>>> import numpy as np
>>> np.set_printoptions(suppress=True, linewidth=200)
>>> def tidy(a):
...     return np.round(a, 2) + 0
... 
>>> feats = np.load("layer11.npy")
>>> feats
array([[-0.8 , -1.2 , -1.1 ,  0.3 ,  1.6 ],
       [-1.6 ,  0.2 , -0.4 , -0.2 , -0.5 ],
       [ 1.4 , -0.6 ,  0.9 ,  0.9 , -0.5 ],
       [ 0.7 ,  0.4 , -0.8 , -0.9 ,  1.6 ],
       [-0.1 ,  0.  , -1.3 ,  0.5 ,  0.5 ],
       [ 0.  ,  0.7 ,  0.2 ,  1.8 ,  0.1 ],
       [ 0.1 , -0.5 , -1.1 ,  0.8 ,  0.8 ],
       [ 1.5 , -0.4 ,  0.7 ,  0.2 , -2.2 ],
       [-0.1 ,  0.1 , -0.7 , -0.4 , -0.7 ],
       [ 1.54, -0.46,  0.7 ,  0.2 , -2.2 ]])
>>> Xs = (feats - feats.mean(axis=0)) / feats.std(axis=0)
>>> tidy(Xs.std(axis=0))
array([1., 1., 1., 1., 1.])
>>> c = np.linalg.lstsq(np.delete(Xs, 0, axis=1), Xs[:, 0])[0]
>>> np.abs(c).argmax()
np.int64(1)
>>> Y = np.array([[-6, 7], [9, 5], [-6, -1], [9, 8], [-7, 2], [1, 5]])
>>> F = np.block([[np.zeros((6, 6)), Y], [Y.T, np.zeros((2, 2))]])
>>> F
array([[ 0.,  0.,  0.,  0.,  0.,  0., -6.,  7.],
       [ 0.,  0.,  0.,  0.,  0.,  0.,  9.,  5.],
       [ 0.,  0.,  0.,  0.,  0.,  0., -6., -1.],
       [ 0.,  0.,  0.,  0.,  0.,  0.,  9.,  8.],
       [ 0.,  0.,  0.,  0.,  0.,  0., -7.,  2.],
       [ 0.,  0.,  0.,  0.,  0.,  0.,  1.,  5.],
       [-6.,  9., -6.,  9., -7.,  1.,  0.,  0.],
       [ 7.,  5., -1.,  8.,  2.,  5.,  0.,  0.]])
>>> evals, vecs = np.linalg.eigh(F)
>>> tidy(np.linalg.eigvalsh(F + -2 * np.eye(8)))
array([-19.85, -13.56,  -2.  ,  -2.  ,  -2.  ,  -2.  ,   9.56,  15.85])
>>> tidy(evals.sum()), np.trace(F)
(np.float64(0.0), np.float64(0.0))
>>> tidy(vecs.T @ F @ vecs)
array([[-17.85,   0.  ,   0.  ,   0.  ,   0.  ,   0.  ,   0.  ,   0.  ],
       [  0.  , -11.56,   0.  ,   0.  ,   0.  ,   0.  ,   0.  ,   0.  ],
       [  0.  ,   0.  ,   0.  ,   0.  ,   0.  ,   0.  ,   0.  ,   0.  ],
       [  0.  ,   0.  ,   0.  ,   0.  ,   0.  ,   0.  ,   0.  ,   0.  ],
       [  0.  ,   0.  ,   0.  ,   0.  ,   0.  ,   0.  ,   0.  ,   0.  ],
       [  0.  ,   0.  ,   0.  ,   0.  ,   0.  ,   0.  ,   0.  ,   0.  ],
       [  0.  ,   0.  ,   0.  ,   0.  ,   0.  ,   0.  ,  11.56,   0.  ],
       [  0.  ,   0.  ,   0.  ,   0.  ,   0.  ,   0.  ,   0.  ,  17.85]])
>>> tidy(np.linalg.svd(F, compute_uv=False))
array([17.85, 17.85, 11.56, 11.56,  0.  ,  0.  ,  0.  ,  0.  ])
>>> tidy(np.linalg.eigvalsh(F @ F))
array([  0.  ,   0.  ,   0.  ,   0.  , 133.54, 133.54, 318.46, 318.46])
>>> (evals > 1e-8).sum(), (evals < -1e-8).sum()
(np.int64(2), np.int64(2))
>>> tidy(vecs @ np.diag(evals) @ vecs.T)
array([[ 0.,  0.,  0.,  0.,  0.,  0., -6.,  7.],
       [ 0.,  0.,  0.,  0.,  0.,  0.,  9.,  5.],
       [ 0.,  0.,  0.,  0.,  0.,  0., -6., -1.],
       [ 0.,  0.,  0.,  0.,  0.,  0.,  9.,  8.],
       [ 0.,  0.,  0.,  0.,  0.,  0., -7.,  2.],
       [ 0.,  0.,  0.,  0.,  0.,  0.,  1.,  5.],
       [-6.,  9., -6.,  9., -7.,  1.,  0.,  0.],
       [ 7.,  5., -1.,  8.,  2.,  5.,  0.,  0.]])
